% ipython --no-banner

In [1]: import numpy as np

In [2]: np.set_printoptions(precision=1, suppress=True, linewidth=120)

In [3]: M = np.diag(np.array([3, 3, 5, 8]))

In [4]: M
Out[4]: 
array([[3, 0, 0, 0],
       [0, 3, 0, 0],
       [0, 0, 5, 0],
       [0, 0, 0, 8]])

In [5]: np.linalg.pinv(M)
Out[5]: 
array([[0.3, 0. , 0. , 0. ],
       [0. , 0.3, 0. , 0. ],
       [0. , 0. , 0.2, 0. ],
       [0. , 0. , 0. , 0.1]])

In [6]: M @ M.T
Out[6]: 
array([[ 9,  0,  0,  0],
       [ 0,  9,  0,  0],
       [ 0,  0, 25,  0],
       [ 0,  0,  0, 64]])

In [7]: M[:, 3] @ M[:, 2]
Out[7]: np.int64(0)

In [8]: np.linalg.norm(M, axis=0)
Out[8]: array([3., 3., 5., 8.])

In [9]: rng = np.random.default_rng(62071)

In [10]: lab = rng.permutation(4)

In [11]: other = M[:, lab] * rng.choice([-1, 1], 4)

In [12]: other
Out[12]: 
array([[ 0,  0,  0, -3],
       [ 0,  0,  3,  0],
       [ 0, -5,  0,  0],
       [-8,  0,  0,  0]])

In [13]: Uu, _, Vt = np.linalg.svd(M.T @ other)

In [14]: Uu @ Vt
Out[14]: 
array([[ 0.,  0.,  0., -1.],
       [ 0.,  0.,  1.,  0.],
       [ 0., -1.,  0.,  0.],
       [-1.,  0.,  0.,  0.]])

In [15]: np.linalg.lstsq(M, other)[0]
Out[15]: 
array([[ 0.,  0.,  0., -1.],
       [ 0.,  0.,  1.,  0.],
       [ 0., -1.,  0.,  0.],
       [-1.,  0.,  0.,  0.]])

In [16]: lab
Out[16]: array([3, 2, 1, 0])

In [17]: def softmax(z):
    ...:     e = np.exp(z - z.max(axis=-1, keepdims=True))
    ...:     return e / e.sum(axis=-1, keepdims=True)
    ...: 

In [18]: np.round(softmax(other[2] + 2), 1) + 0
Out[18]: array([0.3, 0. , 0.3, 0.3])

In [19]: np.round(softmax(10 * other[2]), 1) + 0
Out[19]: array([0.3, 0. , 0.3, 0.3])

In [20]: np.round(softmax(other[2]), 1) + 0
Out[20]: array([0.3, 0. , 0.3, 0.3])

In [21]: softmax(other).sum(axis=1)
Out[21]: array([1., 1., 1., 1.])

In [22]: S = other @ other.T / np.sqrt(4)

In [23]: np.round(softmax(S)[2] @ other, 1) + 0
Out[23]: array([ 0., -5.,  0.,  0.])

In [24]: np.round(softmax(S), 1) + 0
Out[24]: 
array([[1., 0., 0., 0.],
       [0., 1., 0., 0.],
       [0., 0., 1., 0.],
       [0., 0., 0., 1.]])

In [25]: softmax(S).round(6).argmax(axis=1)
Out[25]: array([0, 1, 2, 3])
